>>> import numpy as np
>>> np.set_printoptions(precision=3, suppress=True, linewidth=200, floatmode="fixed")
>>> J = np.loadtxt("data.csv", delimiter=",")
>>> J
array([[0.672, 0.183, 0.061, 0.428],
       [0.183, 0.050, 0.017, 0.117],
       [0.061, 0.017, 0.006, 0.039],
       [0.428, 0.117, 0.039, 0.272]])
>>> vec = np.array([-2, 0, -1, 9])
>>> print(J @ vec)
[2.444 0.667 0.222 1.556]
>>> J @ J @ vec
array([2.444, 0.667, 0.222, 1.556])
>>> round(float((vec - J @ vec) @ (J @ vec)), 3)
0.0
>>> np.linalg.eigvalsh(2 * J - np.eye(4))
array([-1.000, -1.000, -1.000,  1.000])
>>> vec = np.array([1, 0, 2, 2])
>>> (J @ vec).argmax()
np.int64(0)
>>> evals, evecs = np.linalg.eigh(J)
>>> vec = np.array([1, 3, 2, 3])
>>> np.round(np.linalg.eigvalsh(J[1:, 1:]), 3) + 0
array([0.000, 0.000, 0.328])
>>> feats = np.load("run11.npy")
>>> feats
array([[ 0.600,  0.840,  2.280],
       [-0.950, -1.330, -3.610],
       [-0.100, -0.140, -0.380],
       [ 0.800,  1.120,  3.040]])
>>> vec = np.array([-4, 5, -4])
>>> vec @ feats
Traceback (most recent call last):
  File "<python-input-17>", line 1, in <module>
    vec @ feats
    ~~~~^~~~~~~
ValueError: matmul: Input operand 1 has a mismatch in its core dimension 0, with gufunc signature (n?,k),(k,m?)->(n?,m?) (size 4 is different from 3)
>>> print(feats @ vec)
[-7.320 11.590  1.220 -9.760]
>>> feats @ np.ones(3)
array([ 3.720, -5.890, -0.620,  4.960])
>>> (feats @ vec).argmax()
np.int64(1)
>>> feats @ (2 * vec)
array([-14.640,  23.180,   2.440, -19.520])
>>> left, s, Vt = np.linalg.svd(feats)
>>> evecs = Vt[:(s > 1e-8).sum()]
>>> rng = np.random.default_rng(64801)
>>> vec = feats[2] + 4 * feats[1] + rng.integers(2) * np.eye(3)[2]
>>> vec
array([ -3.900,  -5.460, -14.820])
>>> evecs.T @ evecs
array([[0.057, 0.080, 0.218],
       [0.080, 0.113, 0.306],
       [0.218, 0.306, 0.830]])
>>> np.linalg.matrix_rank(np.vstack([feats, vec]))
np.int64(1)
>>> r = np.linalg.matrix_rank(feats)
>>> r
np.int64(1)
>>> ns = np.linalg.svd(feats)[2][r:].T
>>> np.allclose(feats @ ns, 0)
True
>>> ns.shape
(3, 2)
>>> print(np.round(feats @ ns, 3) + 0)
[[0.000 0.000]
 [0.000 0.000]
 [0.000 0.000]
 [0.000 0.000]]
>>> np.linalg.matrix_rank(feats.T @ feats), np.linalg.matrix_rank(feats @ feats.T)
(np.int64(1), np.int64(1))
>>> [int(np.linalg.matrix_rank(np.delete(feats, i, axis=0))) for i in range(4)]
[1, 1, 1, 1]
>>> blk = np.stack([feats, 3 * feats, feats[::-1]])
>>> (blk @ feats.T).shape
(3, 4, 4)
>>> blk.shape
(3, 4, 3)
>>> blk.sum(axis=0)
array([[  3.200,   4.480,  12.160],
       [ -3.900,  -5.460, -14.820],
       [ -1.350,  -1.890,  -5.130],
       [  3.800,   5.320,  14.440]])
>>> np.unravel_index(np.abs(feats).argmax(), feats.shape)
(np.int64(1), np.int64(2))
>>> np.linalg.rank(feats)
Traceback (most recent call last):
  File "<python-input-42>", line 1, in <module>
    np.linalg.rank(feats)
    ^^^^^^^^^^^^^^
AttributeError: module 'numpy.linalg' has no attribute 'rank'
>>> feats.shape
(4, 3)
>>> np.diff(feats, axis=0)
array([[-1.550, -2.170, -5.890],
       [ 0.850,  1.190,  3.230],
       [ 0.900,  1.260,  3.420]])
>>> print(np.round(np.linalg.svd(feats, compute_uv=False), 3) + 0)
[5.769 0.000 0.000]
>>> feats.sum(axis=0)
array([0.350, 0.490, 1.330])
>>> X = np.load("a.npy")
>>> X
array([[3, 0, 0, 0],
       [0, 2, 0, 0],
       [0, 0, 0, 0],
       [0, 0, 0, 2]])
>>> np.flatnonzero(np.linalg.matrix_power((X != 0) + (X.T != 0) + np.eye(4), 4)[1])
array([1])
>>> (X != 0).astype(int)
array([[1, 0, 0, 0],
       [0, 1, 0, 0],
       [0, 0, 0, 0],
       [0, 0, 0, 1]])
>>> np.sort(np.linalg.eigvals(X).real)
array([0.000, 2.000, 2.000, 3.000])
>>> left, s, Vt = np.linalg.svd(X)
>>> evecs = Vt[:(s > 1e-8).sum()]
>>> vec = X[3] + 2 * X[0] + rng.integers(2) * np.eye(4)[3]
>>> vec
array([6.000, 0.000, 0.000, 2.000])
>>> np.allclose(evecs.T @ evecs @ vec, vec)
True
>>> np.linalg.matrix_rank(np.vstack([X, vec]))
np.int64(3)
>>> np.diag(evecs.T @ evecs)
array([1.000, 1.000, 0.000, 1.000])
>>> Y = J / np.linalg.norm(J, axis=1, keepdims=True)
>>> C2 = Y @ Y.T
>>> (C2 - 2 * np.eye(4)).round(6).argmax(axis=1)
array([1, 0, 0, 0])
>>> print(C2)
[[1.000 1.000 1.000 1.000]
 [1.000 1.000 1.000 1.000]
 [1.000 1.000 1.000 1.000]
 [1.000 1.000 1.000 1.000]]
>>> C2[3]
array([1.000, 1.000, 1.000, 1.000])
>>> print(round(np.linalg.det(X.T), 3))
0.0
>>> print(np.kron(np.eye(2, dtype=int), X))
[[3 0 0 0 0 0 0 0]
 [0 2 0 0 0 0 0 0]
 [0 0 0 0 0 0 0 0]
 [0 0 0 2 0 0 0 0]
 [0 0 0 0 3 0 0 0]
 [0 0 0 0 0 2 0 0]
 [0 0 0 0 0 0 0 0]
 [0 0 0 0 0 0 0 2]]
>>> print(np.einsum("ii->", X))
7
>>> np.einsum("ij,ji->", X, X)
np.int64(17)
>>> evals, evecs = np.linalg.eigvalsh(X)
Traceback (most recent call last):
  File "<python-input-68>", line 1, in <module>
    evals, evecs = np.linalg.eigvalsh(X)
    ^^^^^^^^^^^^
ValueError: too many values to unpack (expected 2)
>>> evals, evecs = np.linalg.eigh(X)
>>> print((evals > 1e-8).sum(), (evals < -1e-8).sum())
3 0
>>> np.linalg.eigvalsh(X + 3 * np.eye(4))
array([3.000, 5.000, 5.000, 6.000])
>>> print(evecs @ np.diag(evals) @ evecs.T)
[[3.000 0.000 0.000 0.000]
 [0.000 2.000 0.000 0.000]
 [0.000 0.000 0.000 0.000]
 [0.000 0.000 0.000 2.000]]
>>> np.abs(evecs[:, -1]).round(6).argmax()
np.int64(0)
>>> np.linalg.eigvalsh(X @ X)
array([0.000, 4.000, 4.000, 9.000])
>>> evecs.T @ evecs
array([[1.000, 0.000, 0.000, 0.000],
       [0.000, 1.000, 0.000, 0.000],
       [0.000, 0.000, 1.000, 0.000],
       [0.000, 0.000, 0.000, 1.000]])
>>> arr = np.loadtxt("dump.csv", delimiter=",")
>>> arr
array([[  8.043, -11.017, -12.087,  -2.004,  15.940],
       [ 12.966, -10.932,  -2.956,  -6.058,  15.015],
       [-16.975,  -0.955, -32.915,  14.024,   5.085]])
>>> def softmax(z):
...     e = np.exp(z - z.max(axis=-1, keepdims=True))
...     return e / e.sum(axis=-1, keepdims=True)
... 
>>> np.round(softmax(arr[1] + 3), 3) + 0
array([0.114, 0.000, 0.000, 0.000, 0.886])
>>> print(np.round(softmax(arr[1]), 3) + 0)
[0.114 0.000 0.000 0.000 0.886]
>>> S = arr @ arr.T / np.sqrt(5)
>>> print(np.round(softmax(S), 3) + 0)
[[1.000 0.000 0.000]
 [0.000 1.000 0.000]
 [0.000 0.000 1.000]]
>>> softmax(S).round(6).argmax(axis=1)
array([0, 1, 2])
>>> np.round(softmax(S + np.triu(np.full(S.shape, -np.inf), 1)), 3) + 0
array([[1.000, 0.000, 0.000],
       [0.000, 1.000, 0.000],
       [0.000, 0.000, 1.000]])
>>> Y = arr / np.linalg.norm(arr, axis=1, keepdims=True)
>>> C2 = Y @ Y.T
>>> print((C2 - 2 * np.eye(3)).round(6).argmax(axis=1))
[1 0 0]
>>> np.linalg.norm(Y, axis=1)
array([1.000, 1.000, 1.000])
>>> (np.abs(C2) > 0.9).astype(int)
array([[1, 0, 0],
       [0, 1, 0],
       [0, 0, 1]])
>>> blk = np.stack([arr, 4 * arr, arr[::-1]])
>>> blk.shape
(3, 3, 5)
>>> np.linalg.matrix_rank(blk)
array([3, 3, 3])
>>> np.linalg.matrix_rank(blk.reshape(3, -1))
np.int64(2)
>>> left, s, Vt = np.linalg.svd(arr)
>>> np.argmax(s[:-1] / (s[1:] + 1e-6)) + 1
np.int64(2)
>>> Y = left[:, :2] @ np.diag(s[:2]) @ Vt[:2]
>>> np.linalg.matrix_rank(Y)
np.int64(2)
>>> round(float(np.abs(arr - Y).max()), 3)
0.068
>>> round(np.linalg.norm(arr - Y) / np.linalg.norm(arr), 3)
np.float64(0.003)
>>> np.linalg.matrix_rank(arr, rtol=0.05)
np.int64(2)
>>> round(float(np.linalg.norm(arr, 2) / np.linalg.norm(arr)), 3)
0.785
>>> np.argsort(-np.linalg.norm(arr, axis=0).round(6), kind="stable")[:3]
array([2, 0, 4])
>>> print(np.linalg.cond(arr) > 100)
True
>>> [round(float(x), 3) for x in np.linalg.svd(arr, compute_uv=False)[:3]]
[41.131, 32.434, 0.135]
>>> E = np.loadtxt("test8.csv", delimiter=",")
>>> E
array([[-1.400,  0.500, -2.500, -2.100],
       [-1.126,  0.294, -2.662, -2.331],
       [ 1.100, -1.400, -1.300,  1.200],
       [-0.600, -1.400,  0.800,  0.700],
       [ 0.900,  0.300,  0.000,  2.100]])
>>> proj = np.triu(np.array([[2, 9, -6, -1], [7, 1, 7, 1], [1, -7, -7, 2], [9, -6, -6, 8]]), 1) + np.eye(4)
>>> Y = proj @ X @ np.linalg.inv(proj)
>>> np.linalg.matrix_rank(Y)
np.int64(3)
>>> print(round(np.linalg.det(Y), 3))
0.0
>>> print(np.poly(Y))
[  1.000  -7.000  16.000 -12.000   0.000]
>>> softmax(E[2] + 3)
array([0.439, 0.036, 0.040, 0.485])
>>> np.round(softmax(10 * E[2]), 3) + 0
array([0.269, 0.000, 0.000, 0.731])
>>> S = E @ E.T / np.sqrt(4)
>>> softmax(S).round(6).argmax(axis=1)
array([1, 1, 2, 3, 4])
>>> K = np.load("x.npy")
>>> K
array([[ 1, -2,  1, -2, -1],
       [ 0,  0,  0,  0, -2],
       [ 1, -2,  1,  2,  2],
       [ 1,  1,  1, -1,  2],
       [-2,  0,  0, -2,  2]])
>>> O, Rm = np.linalg.qr(K)
>>> O.round(3) + 0
array([[-0.378,  0.566, -0.192, -0.707,  0.000],
       [ 0.000,  0.000,  0.000,  0.000,  1.000],
       [-0.378,  0.566, -0.192,  0.707,  0.000],
       [-0.378, -0.514, -0.770,  0.000,  0.000],
       [ 0.756,  0.309, -0.577,  0.000,  0.000]])
>>> Rm
array([[-2.646,  1.134, -1.134, -1.134,  0.378],
       [ 0.000, -2.777,  0.617, -0.103,  0.154],
       [ 0.000,  0.000, -1.155,  1.925, -2.887],
       [ 0.000,  0.000,  0.000,  2.828,  2.121],
       [ 0.000,  0.000,  0.000,  0.000, -2.000]])
>>> np.trace(O @ O.T)
np.float64(5.0)
>>> O.shape, Rm.shape
((5, 5), (5, 5))
>>> np.allclose(Rm.T @ Rm, K.T @ K)
True
>>> print(np.round(O.T @ O, 3) + 0)
[[1.000 0.000 0.000 0.000 0.000]
 [0.000 1.000 0.000 0.000 0.000]
 [0.000 0.000 1.000 0.000 0.000]
 [0.000 0.000 0.000 1.000 0.000]
 [0.000 0.000 0.000 0.000 1.000]]
>>> Y = np.linalg.inv(K)
>>> print(np.round(np.linalg.det(K) * np.linalg.det(Y), 3))
1.0
>>> Y
array([[ 0.250, -0.875, -0.250, -0.000, -0.500],
       [-0.250,  0.375, -0.083,  0.333, -0.000],
       [-0.250,  1.875,  0.583,  0.667,  0.500],
       [-0.250,  0.375,  0.250, -0.000, -0.000],
       [-0.000, -0.500, -0.000, -0.000, -0.000]])
>>> round(float(np.linalg.cond(K)), 3)
10.439
>>> np.allclose(Y, K.T)
False
>>> np.round(np.linalg.inv(Y), 3) + 0
array([[ 1.000, -2.000,  1.000, -2.000, -1.000],
       [ 0.000,  0.000,  0.000,  0.000, -2.000],
       [ 1.000, -2.000,  1.000,  2.000,  2.000],
       [ 1.000,  1.000,  1.000, -1.000,  2.000],
       [-2.000,  0.000,  0.000, -2.000,  2.000]])
